In [1]: import numpy as np

In [2]: from numpy import linalg as LA

In [3]: np.set_printoptions(suppress=True, linewidth=140)

In [4]: tidy = lambda a: np.round(a, 1) + 0

In [5]: F = np.loadtxt("arr.csv", delimiter=",")

In [6]: tidy(F)
Out[6]: 
array([[ 0.1,  0.8,  0.6],
       [ 0.8,  0.3, -0.5],
       [ 0.6, -0.5,  0.7]])

In [7]: vals, vecs = LA.eig(F)

In [8]: tidy(vals)
Out[8]: array([ 1., -1.,  1.])

In [9]: tidy(np.prod(vals))
Out[9]: np.float64(-1.0)

In [10]: x0 = np.array([-1, -2, 0])

In [11]: 3 - LA.matrix_rank(F - np.eye(3), tol=1e-8)
Out[11]: np.int64(2)

In [12]: tidy(F.T @ (F @ x0))
Out[12]: array([-1., -2.,  0.])

In [13]: tidy(LA.norm(x0)), tidy(LA.norm(F @ x0))
Out[13]: (np.float64(2.2), np.float64(2.2))

In [14]: tidy(LA.det(F))
Out[14]: np.float64(-1.0)

In [15]: tidy(np.sort(np.abs(np.degrees(np.angle(LA.eigvals(F))))))
Out[15]: array([  0.,   0., 180.])

In [16]: tidy(np.abs(LA.eigvals(F)))
Out[16]: array([1., 1., 1.])

In [17]: rng = np.random.default_rng(273)

In [18]: z = rng.permutation(3)

In [19]: z
Out[19]: array([0, 1, 2])

In [20]: Y = F[z][:, z]

In [21]: np.trace(Y)
Out[21]: np.float64(1.0)

In [22]: tidy(np.sort(np.abs(LA.eigvals(Y))))
Out[22]: array([1., 1., 1.])

In [23]: np.allclose(Y, F)
Out[23]: True

In [24]: tidy(Y)
Out[24]: 
array([[ 0.1,  0.8,  0.6],
       [ 0.8,  0.3, -0.5],
       [ 0.6, -0.5,  0.7]])

In [25]: tidy(LA.det(Y)), tidy(LA.det(F[z]))
Out[25]: (np.float64(-1.0), np.float64(-1.0))

In [26]: Y = F + rng.integers(-2, 3, (3, 1)) @ rng.integers(-2, 3, (1, 3))

In [27]: tidy(Y)
Out[27]: 
array([[-0.9,  2.8, -1.4],
       [ 2.8, -3.7,  3.5],
       [-1.4,  3.5, -3.3]])

In [28]: Y - F
Out[28]: 
array([[-1.,  2., -2.],
       [ 2., -4.,  4.],
       [-2.,  4., -4.]])

In [29]: LA.matrix_rank(Y - F, tol=1e-8)
Out[29]: np.int64(1)

In [30]: M = np.load("dump.npy")

In [31]: M
Out[31]: 
array([[9, 0, 0, 0],
       [9, 7, 0, 0],
       [0, 0, 2, 0],
       [0, 0, 1, 8]])

In [32]: # 2 blocks once reordered

In [33]: O = M.astype(float).copy()

In [34]: for j in range(4):
    ...:     O[:, j] -= O[:, :j] @ (O[:, :j].T @ O[:, j])
    ...:     O[:, j] /= LA.norm(O[:, j])
    ...: 

In [35]: tidy(O.T @ O)
Out[35]: 
array([[1., 0., 0., 0.],
       [0., 1., 0., 0.],
       [0., 0., 1., 0.],
       [0., 0., 0., 1.]])

In [36]: tidy(O)
Out[36]: 
array([[ 0.7, -0.7,  0. ,  0. ],
       [ 0.7,  0.7,  0. ,  0. ],
       [ 0. ,  0. ,  0.9, -0.4],
       [ 0. ,  0. ,  0.4,  0.9]])

In [37]: Y = M / LA.norm(M, axis=1, keepdims=True)

In [38]: C2 = Y @ Y.T

In [39]: tidy(np.degrees(np.arccos(np.clip(C2[0, 1], -1, 1))))
Out[39]: np.float64(37.9)

In [40]: tidy(C2[0])
Out[40]: array([1. , 0.8, 0. , 0. ])
